$ python -q
>>> import numpy as np
>>> np.set_printoptions(precision=1, suppress=True, linewidth=100, floatmode="fixed")
>>> W0 = np.array([[0, 3, 0], [1, 3, -3], [3, 2, -9], [2, 2, -6]])
>>> np.allclose(W0[:-1].T @ np.linalg.lstsq(W0[:-1].T, W0[-1])[0], W0[-1])
True
>>> np.round(W0 @ np.linalg.pinv(W0) @ W0, 1) + 0
array([[ 0.0,  3.0,  0.0],
       [ 1.0,  3.0, -3.0],
       [ 3.0,  2.0, -9.0],
       [ 2.0,  2.0, -6.0]])
>>> np.linalg.lstsq(W0[:-1].T, W0[-1])[2]
np.int32(2)
>>> r = np.linalg.matrix_rank(W0)
>>> print(r)
2
>>> null = np.linalg.svd(W0)[2][r:].T
>>> [int(np.linalg.matrix_rank(np.delete(W0, i, axis=0))) for i in range(4)]
[2, 2, 2, 2]
>>> print(np.allclose(W0 @ null, 0))
True
>>> [int(np.linalg.matrix_rank(W0[:i])) for i in range(1, len(W0) + 1)]
[1, 2, 2, 2]
>>> print(np.linalg.cond(W0) > 100)
True
>>> print(round(float(np.linalg.norm(W0, 2) / np.linalg.norm(W0)), 1))
1.0
>>> data = np.loadtxt("run15.csv", delimiter=",")
>>> print(data)
[[1.0 0.0 1.0 2.0]
 [0.0 0.0 0.0 0.0]
 [1.0 0.0 1.0 2.0]
 [2.0 0.0 2.0 4.0]]
>>> M2 = np.array([[-5, 1, -1], [3, -1, 4]])
>>> Z = np.kron(M2, data)
>>> np.linalg.matrix_rank(Z)
np.int64(2)
>>> np.round(np.linalg.norm(Z, 2), 1), np.round(np.linalg.norm(M2, 2) * np.linalg.norm(data, 2), 1)
(np.float64(40.9), np.float64(40.9))
>>> print(Z)
[[ -5.0  -0.0  -5.0 -10.0   1.0   0.0   1.0   2.0  -1.0  -0.0  -1.0  -2.0]
 [ -0.0  -0.0  -0.0  -0.0   0.0   0.0   0.0   0.0  -0.0  -0.0  -0.0  -0.0]
 [ -5.0  -0.0  -5.0 -10.0   1.0   0.0   1.0   2.0  -1.0  -0.0  -1.0  -2.0]
 [-10.0  -0.0 -10.0 -20.0   2.0   0.0   2.0   4.0  -2.0  -0.0  -2.0  -4.0]
 [  3.0   0.0   3.0   6.0  -1.0  -0.0  -1.0  -2.0   4.0   0.0   4.0   8.0]
 [  0.0   0.0   0.0   0.0  -0.0  -0.0  -0.0  -0.0   0.0   0.0   0.0   0.0]
 [  3.0   0.0   3.0   6.0  -1.0  -0.0  -1.0  -2.0   4.0   0.0   4.0   8.0]
 [  6.0   0.0   6.0  12.0  -2.0  -0.0  -2.0  -4.0   8.0   0.0   8.0  16.0]]
>>> (data + data.T) / 2
array([[1.0, 0.0, 1.0, 2.0],
       [0.0, 0.0, 0.0, 0.0],
       [1.0, 0.0, 1.0, 2.0],
       [2.0, 0.0, 2.0, 4.0]])
>>> np.round(np.sort(np.abs(np.linalg.eigvals(data))), 1) + 0
array([0.0, 0.0, 0.0, 6.0])
>>> M = np.load("arr.npy")
>>> M
array([[3, 0, 8],
       [3, 4, 1],
       [7, 8, 6]])
>>> x0 = np.array([0, 3, 2])
>>> target = M @ x0
>>> target
array([16, 14, 36])
>>> np.round(np.linalg.solve(M, M[:, 0]), 1) + 0
array([1.0, 0.0, 0.0])
>>> np.round(np.linalg.solve(M, target), 1) + 0
array([0.0, 3.0, 2.0])
>>> blk = np.stack([M, 5 * M, M[::-1]])
>>> np.linalg.det(blk)
array([  16.0, 2000.0,  -16.0])
>>> blk.shape
(3, 3, 3)
>>> M2 = np.array([[5, 2, 1], [1, 1, -5]])
>>> Z = np.kron(M2, M)
>>> Z
array([[ 15,   0,  40,   6,   0,  16,   3,   0,   8],
       [ 15,  20,   5,   6,   8,   2,   3,   4,   1],
       [ 35,  40,  30,  14,  16,  12,   7,   8,   6],
       [  3,   0,   8,   3,   0,   8, -15,   0, -40],
       [  3,   4,   1,   3,   4,   1, -15, -20,  -5],
       [  7,   8,   6,   7,   8,   6, -35, -40, -30]])
>>> np.linalg.matrix_rank(Z)
np.int64(6)
>>> M2 = M / np.sqrt((M ** 2).mean(axis=1, keepdims=True))
>>> print(np.linalg.matrix_rank(M2) == np.linalg.matrix_rank(M))
True
>>> print(M2[1])
[1.0 1.4 0.3]
>>> M - M.mean(axis=1, keepdims=True)
array([[-0.7, -3.7,  4.3],
       [ 0.3,  1.3, -1.7],
       [ 0.0,  1.0, -1.0]])
>>> round(float(np.linalg.det(M.T)), 1)
16.0
>>> arr = np.load("layer19.npy")
>>> arr
array([[ -1.2,  -0.3,  -0.9],
       [  0.5,   1.4,   0.2],
       [  0.6,   0.0,   0.1],
       [ -0.6,   0.7,   0.4],
       [  0.0,  -1.5,  -0.1],
       [  1.7,   0.7,  -0.6],
       [  1.8,   0.4,  -0.2],
       [ -0.2,   1.7,   0.1],
       [ -0.1,   1.5,   1.5],
       [ -1.0,   1.6,   0.5],
       [ -0.1,  -0.4,   0.4],
       [ -0.3,  -1.0,   1.2],
       [ -0.2,   0.0,   0.3],
       [ -0.6,   1.5,  -0.9],
       [  0.4,   0.3,  -0.1],
       [  0.8,  -0.2,   0.0],
       [ -1.2,   0.1,  -1.1],
       [ 14.0, -44.0,  -2.0],
       [ -0.4,  -0.5,   2.3],
       [  0.2,   0.1,  -0.1],
       [  1.0,   1.7,   1.2],
       [ -2.1,  -1.1,  -2.5]])
>>> rng = np.random.default_rng(473829)
>>> labels = rng.permutation(3)
>>> M2 = arr[:, labels] * rng.choice([-1, 1], 3)
>>> M2
array([[  1.2,   0.3,   0.9],
       [ -0.5,  -1.4,  -0.2],
       [ -0.6,  -0.0,  -0.1],
       [  0.6,  -0.7,  -0.4],
       [ -0.0,   1.5,   0.1],
       [ -1.7,  -0.7,   0.6],
       [ -1.8,  -0.4,   0.2],
       [  0.2,  -1.7,  -0.1],
       [  0.1,  -1.5,  -1.5],
       [  1.0,  -1.6,  -0.5],
       [  0.1,   0.4,  -0.4],
       [  0.3,   1.0,  -1.2],
       [  0.2,  -0.0,  -0.3],
       [  0.6,  -1.5,   0.9],
       [ -0.4,  -0.3,   0.1],
       [ -0.8,   0.2,  -0.0],
       [  1.2,  -0.1,   1.1],
       [-14.0,  44.0,   2.0],
       [  0.4,   0.5,  -2.3],
       [ -0.2,  -0.1,   0.1],
       [ -1.0,  -1.7,  -1.2],
       [  2.1,   1.1,   2.5]])
>>> left, _, Vh = np.linalg.svd(arr.T @ M2)
>>> labels
array([0, 1, 2])
>>> Z = np.sign(np.array([[-2, -1, -3], [-4, -1, 5], [0, 4, 0]]))
>>> M2 = (np.tril(Z, -1) + np.eye(3)) @ (np.triu(Z, 1) + np.eye(3))
>>> ev = np.array([5, -1, -1])
>>> K = np.rint(M2 * ev @ np.linalg.inv(M2)) + 0
>>> K
array([[ 11.0,   6.0,   0.0],
       [-12.0,  -7.0,   0.0],
       [  0.0,   0.0,  -1.0]])
>>> x0 = np.array([2, 9, 9])
>>> target = K @ x0
>>> coef, lr = np.zeros(3), 1 / np.linalg.norm(K, 2) ** 2
>>> for i in range(30):
...     coef -= lr * K.T @ (K @ coef - target)
...     if i % 10 == 0: print(i, round(np.linalg.norm(K @ coef - target), 1))
... 
0 9.2
10 8.9
20 8.7
>>> coef
array([5.4, 3.1, 0.7])
